>>> import numpy as np
>>> from numpy import linalg as LA
>>> np.set_printoptions(precision=3, suppress=True, linewidth=140)
>>> def rd(a):
...     return np.round(a, 3) + 0
... 
>>> arr = np.maximum(np.array([[1, -1],
...     [-2, 1],
...     [1, 2],
...     [1, 2],
...     [-1, -1],
...     [2, 0],
...     [1, -2],
...     [-1, -2],
...     [-2, 1],
...     [-2, -1],
...     [-1, -2],
...     [-1, -2],
...     [2, 0],
...     [2, -2],
...     [-1, -2],
...     [2, 2],
...     [2, -1],
...     [1, 1],
...     [-1, 1],
...     [0, 0],
...     [2, -2],
...     [-2, 2],
...     [-1, -2],
...     [1, 0],
...     [0, -1],
...     [2, -1],
...     [2, -1],
...     [-2, -1],
...     [1, -2],
...     [-2, 0],
...     [0, 2],
...     [1, 1],
...     [1, -2],
...     [-2, 1],
...     [-1, 2],
...     [-1, 0],
...     [0, 1],
...     [2, 0],
...     [1, -1],
...     [-2, -1],
...     [0, 0],
...     [1, 2],
...     [-1, 1],
...     [0, 2]]) @ np.array([[3, 1, 3], [-3, -1, 1]]) + np.array([0, 3, 3]), 0)
>>> arr
array([[ 6,  5,  5],
       [ 0,  0,  0],
       [ 0,  2,  8],
       [ 0,  2,  8],
       [ 0,  3,  0],
       [ 6,  5,  9],
       [ 9,  6,  4],
       [ 3,  4,  0],
       [ 0,  0,  0],
       [ 0,  2,  0],
       [ 3,  4,  0],
       [ 3,  4,  0],
       [ 6,  5,  9],
       [12,  7,  7],
       [ 3,  4,  0],
       [ 0,  3, 11],
       [ 9,  6,  8],
       [ 0,  3,  7],
       [ 0,  1,  1],
       [ 0,  3,  3],
       [12,  7,  7],
       [ 0,  0,  0],
       [ 3,  4,  0],
       [ 3,  4,  6],
       [ 3,  4,  2],
       [ 9,  6,  8],
       [ 9,  6,  8],
       [ 0,  2,  0],
       [ 9,  6,  4],
       [ 0,  1,  0],
       [ 0,  1,  5],
       [ 0,  3,  7],
       [ 9,  6,  4],
       [ 0,  0,  0],
       [ 0,  0,  2],
       [ 0,  2,  0],
       [ 0,  2,  4],
       [ 6,  5,  9],
       [ 6,  5,  5],
       [ 0,  2,  0],
       [ 0,  3,  3],
       [ 0,  2,  8],
       [ 0,  1,  1],
       [ 0,  1,  5]])
>>> Xc = arr - arr.mean(axis=0)
>>> V = LA.svd(Xc)[2][:1]
>>> M2 = Xc - Xc @ V.T @ V
>>> LA.norm(M2, axis=1).round(6).argmax()
np.int64(15)
>>> Q, R = LA.qr(arr)
>>> rd(abs(R[0, 0])), rd(LA.norm(arr[:, 0]))
(np.float64(31.89), np.float64(31.89))
>>> Q.shape, R.shape
((44, 3), (3, 3))
>>> rd(np.trace(Q @ Q.T))
np.float64(3.0)
>>> rd(Q.T @ Q)
array([[1., 0., 0.],
       [0., 1., 0.],
       [0., 0., 1.]])
>>> Uu, sigma, vt = LA.svd(arr, full_matrices=False)
>>> rd(Uu.T @ arr @ vt.T)
array([[49.039,  0.   ,  0.   ],
       [ 0.   , 19.154,  0.   ],
       [ 0.   ,  0.   ,  7.703]])
>>> E = np.load("run5.npy")
>>> E
array([[ 1,  1, -3, -1,  2, -2, -3, -2,  2,  1,  0,  0, -3,  1],
       [ 0, -1,  3, -3,  0, -1,  1,  2, -3,  1,  1,  0,  3,  3],
       [ 0,  0,  2,  3,  0,  0, -1,  0, -3, -1,  0,  1, -3, -2],
       [ 0,  0,  0, -3,  3,  3,  0,  3, -2,  1,  2, -3,  3,  1],
       [ 0,  0,  0,  0,  1,  3, -3,  2,  0, -2,  2,  2,  0,  3],
       [ 0,  0,  0,  0,  0,  0,  3,  0,  3,  3, -3, -1,  1,  3],
       [ 0,  0,  0,  0,  0,  0, -3, -3, -3, -2,  2, -2,  1, -2],
       [ 0,  0,  0,  0,  0,  0,  0, -1,  3,  1,  0, -3,  0,  2],
       [ 0,  0,  0,  0,  0,  0,  0,  0,  2,  1,  1,  0,  1,  3],
       [ 0,  0,  0,  0,  0,  0,  0,  0,  0, -2,  0,  3,  2, -1],
       [ 0,  0,  0,  0,  0,  0,  0,  0,  0,  0,  3, -2,  2, -3],
       [ 0,  0,  0,  0,  0,  0,  0,  0,  0,  0,  0,  3, -1,  1],
       [ 0,  0,  0,  0,  0,  0,  0,  0,  0,  0,  0,  0, -1,  2],
       [ 0,  0,  0,  0,  0,  0,  0,  0,  0,  0,  0,  0,  0, -3]])
>>> LA.lstsq(E[:-1].T, E[-1])[2]
np.int32(13)
>>> np.allclose(E[:-1].T @ LA.lstsq(E[:-1].T, E[-1])[0], E[-1])
True
>>> M2 = E / LA.norm(E, axis=1, keepdims=True)
>>> cov = M2 @ M2.T
>>> rd(LA.norm(M2, axis=1))
array([1., 1., 1., 1., 1., 1., 1., 1., 1., 1., 1., 1., 1., 1.])
>>> (cov - 2 * np.eye(14)).round(6).argmax(axis=1)
array([ 7,  3, 13,  1, 11,  7, 10,  8,  7, 11, 13,  9,  8, 10])
>>> np.argwhere(np.triu(np.abs(cov) > 0.95, 1))
array([], shape=(0, 2), dtype=int64)
>>> LA.matrix_rank(E, rtol=0.1)
np.int64(10)
>>> LA.matrix_rank(E - E[0, 0] * np.eye(14))
np.int64(13)
>>> rd(np.sort(LA.eigvals(E)))
array([-3., -3., -3., -2., -1., -1., -1.,  0.,  1.,  1.,  2.,  2.,  3.,  3.])
>>> np.prod(np.diag(E)), rd(LA.det(E))
(np.int64(0), np.float64(0.0))
>>> M = np.load("data.npy")
>>> M
array([[  0,  10,   3,  -2,   5,   2,   9,  -3,  -1,   3,  -3,  -1],
       [-10,   0,   8,  -7,  -5,   1,  -9,  -5, -14,  -1,   2,  -7],
       [ -3,  -8,   0,  -3,  -2, -11,  -3,   6,  -7,  -1,   3,   1],
       [  2,   7,   3,   0,   9,   0,   5,  11, -11,   9,  -1,   7],
       [ -5,   5,   2,  -9,   0,  12,  -2,   6,   0,   3,  -8,  -3],
       [ -2,  -1,  11,   0, -12,   0,   5,  -5,  -5,  -2,  11,   3],
       [ -9,   9,   3,  -5,   2,  -5,   0,   3,   4,   0,  -6,   4],
       [  3,   5,  -6, -11,  -6,   5,  -3,   0,  -7,   9,  12,   5],
       [  1,  14,   7,  11,   0,   5,  -4,   7,   0, -17,   3,  -2],
       [ -3,   1,   1,  -9,  -3,   2,   0,  -9,  17,   0,   9,  -1],
       [  3,  -2,  -3,   1,   8, -11,   6, -12,  -3,  -9,   0,   1],
       [  1,   7,  -1,  -7,   3,  -3,  -4,  -5,   2,   1,  -1,   0]])
>>> # skew, so no eigenvalue has a real part
>>> r0 = np.array([0, 0, 4, 0, 1, 1, 1, 2, 5, 3, 1, 0])
>>> M2 = M + np.outer(r0, np.eye(12)[5])
>>> rd(LA.det(M2) / LA.det(M)), rd(1 + LA.solve(M, r0)[5])
(np.float64(0.9), np.float64(0.9))
>>> LA.matrix_rank(LA.inv(M2) - LA.inv(M), tol=1e-8)
np.int64(1)
>>> M2
array([[  0.,  10.,   3.,  -2.,   5.,   2.,   9.,  -3.,  -1.,   3.,  -3.,  -1.],
       [-10.,   0.,   8.,  -7.,  -5.,   1.,  -9.,  -5., -14.,  -1.,   2.,  -7.],
       [ -3.,  -8.,   0.,  -3.,  -2.,  -7.,  -3.,   6.,  -7.,  -1.,   3.,   1.],
       [  2.,   7.,   3.,   0.,   9.,   0.,   5.,  11., -11.,   9.,  -1.,   7.],
       [ -5.,   5.,   2.,  -9.,   0.,  13.,  -2.,   6.,   0.,   3.,  -8.,  -3.],
       [ -2.,  -1.,  11.,   0., -12.,   1.,   5.,  -5.,  -5.,  -2.,  11.,   3.],
       [ -9.,   9.,   3.,  -5.,   2.,  -4.,   0.,   3.,   4.,   0.,  -6.,   4.],
       [  3.,   5.,  -6., -11.,  -6.,   7.,  -3.,   0.,  -7.,   9.,  12.,   5.],
       [  1.,  14.,   7.,  11.,   0.,  10.,  -4.,   7.,   0., -17.,   3.,  -2.],
       [ -3.,   1.,   1.,  -9.,  -3.,   5.,   0.,  -9.,  17.,   0.,   9.,  -1.],
       [  3.,  -2.,  -3.,   1.,   8., -10.,   6., -12.,  -3.,  -9.,   0.,   1.],
       [  1.,   7.,  -1.,  -7.,   3.,  -3.,  -4.,  -5.,   2.,   1.,  -1.,   0.]])
>>> Uu, sigma, vt = LA.svd(M2, full_matrices=False)
>>> rd(sigma)
array([32.69 , 32.124, 30.305, 28.618, 22.753, 22.174, 16.302, 13.976,  7.992,  6.884,  3.914,  3.31 ])
>>> rd(Uu.T @ Uu)
array([[1., 0., 0., 0., 0., 0., 0., 0., 0., 0., 0., 0.],
       [0., 1., 0., 0., 0., 0., 0., 0., 0., 0., 0., 0.],
       [0., 0., 1., 0., 0., 0., 0., 0., 0., 0., 0., 0.],
       [0., 0., 0., 1., 0., 0., 0., 0., 0., 0., 0., 0.],
       [0., 0., 0., 0., 1., 0., 0., 0., 0., 0., 0., 0.],
       [0., 0., 0., 0., 0., 1., 0., 0., 0., 0., 0., 0.],
       [0., 0., 0., 0., 0., 0., 1., 0., 0., 0., 0., 0.],
       [0., 0., 0., 0., 0., 0., 0., 1., 0., 0., 0., 0.],
       [0., 0., 0., 0., 0., 0., 0., 0., 1., 0., 0., 0.],
       [0., 0., 0., 0., 0., 0., 0., 0., 0., 1., 0., 0.],
       [0., 0., 0., 0., 0., 0., 0., 0., 0., 0., 1., 0.],
       [0., 0., 0., 0., 0., 0., 0., 0., 0., 0., 0., 1.]])
>>> np.allclose(Uu * sigma @ vt, M2)
True
>>> Uu.shape, sigma.shape, vt.shape
((12, 12), (12,), (12, 12))
>>> (sigma > 1e-8).sum()
np.int64(12)
>>> def softmax(z):
...     e = np.exp(z - z.max(axis=-1, keepdims=True))
...     return e / e.sum(axis=-1, keepdims=True)
... 
>>> rd(softmax(M[8]))
array([0.   , 0.951, 0.001, 0.047, 0.   , 0.   , 0.   , 0.001, 0.   , 0.   , 0.   , 0.   ])
>>> rd(softmax(M).sum(axis=1))
array([1., 1., 1., 1., 1., 1., 1., 1., 1., 1., 1., 1.])
>>> S = M @ M.T / np.sqrt(12)
>>> rd(softmax(S)[8] @ M)
array([  1.,  14.,   7.,  11.,   0.,   5.,  -4.,   7.,   0., -17.,   3.,  -2.])
>>> softmax(S).round(6).argmax(axis=1)
array([ 0,  1,  2,  3,  4,  5,  6,  7,  8,  9, 10, 11])
>>> rd(softmax(S + np.triu(np.full(S.shape, -np.inf), 1)))
array([[1., 0., 0., 0., 0., 0., 0., 0., 0., 0., 0., 0.],
       [0., 1., 0., 0., 0., 0., 0., 0., 0., 0., 0., 0.],
       [0., 0., 1., 0., 0., 0., 0., 0., 0., 0., 0., 0.],
       [0., 0., 0., 1., 0., 0., 0., 0., 0., 0., 0., 0.],
       [0., 0., 0., 0., 1., 0., 0., 0., 0., 0., 0., 0.],
       [0., 0., 0., 0., 0., 1., 0., 0., 0., 0., 0., 0.],
       [0., 0., 0., 0., 0., 0., 1., 0., 0., 0., 0., 0.],
       [0., 0., 0., 0., 0., 0., 0., 1., 0., 0., 0., 0.],
       [0., 0., 0., 0., 0., 0., 0., 0., 1., 0., 0., 0.],
       [0., 0., 0., 0., 0., 0., 0., 0., 0., 1., 0., 0.],
       [0., 0., 0., 0., 0., 0., 0., 0., 0., 0., 1., 0.],
       [0., 0., 0., 0., 0., 0., 0., 0., 0., 0., 0., 1.]])
>>> r0, r1 = M[9], M[1]
>>> r0 @ r1
np.int64(-50)
>>> r0 @ r0
np.int64(557)
>>> p = (r0 @ r1) / (r0 @ r0) * r0
>>> rd(p)
array([ 0.269, -0.09 , -0.09 ,  0.808,  0.269, -0.18 ,  0.   ,  0.808, -1.526,  0.   , -0.808,  0.09 ])
>>> LA.matrix_rank(np.outer(r0, r1))
np.int64(1)
>>> (r1 - p) @ r0
np.float64(0.0)
>>> np.outer(r0, r1)
array([[  30,    0,  -24,   21,   15,   -3,   27,   15,   42,    3,   -6,   21],
       [ -10,    0,    8,   -7,   -5,    1,   -9,   -5,  -14,   -1,    2,   -7],
       [ -10,    0,    8,   -7,   -5,    1,   -9,   -5,  -14,   -1,    2,   -7],
       [  90,    0,  -72,   63,   45,   -9,   81,   45,  126,    9,  -18,   63],
       [  30,    0,  -24,   21,   15,   -3,   27,   15,   42,    3,   -6,   21],
       [ -20,    0,   16,  -14,  -10,    2,  -18,  -10,  -28,   -2,    4,  -14],
       [   0,    0,    0,    0,    0,    0,    0,    0,    0,    0,    0,    0],
       [  90,    0,  -72,   63,   45,   -9,   81,   45,  126,    9,  -18,   63],
       [-170,    0,  136, -119,  -85,   17, -153,  -85, -238,  -17,   34, -119],
       [   0,    0,    0,    0,    0,    0,    0,    0,    0,    0,    0,    0],
       [ -90,    0,   72,  -63,  -45,    9,  -81,  -45, -126,   -9,   18,  -63],
       [  10,    0,   -8,    7,    5,   -1,    9,    5,   14,    1,   -2,    7]])
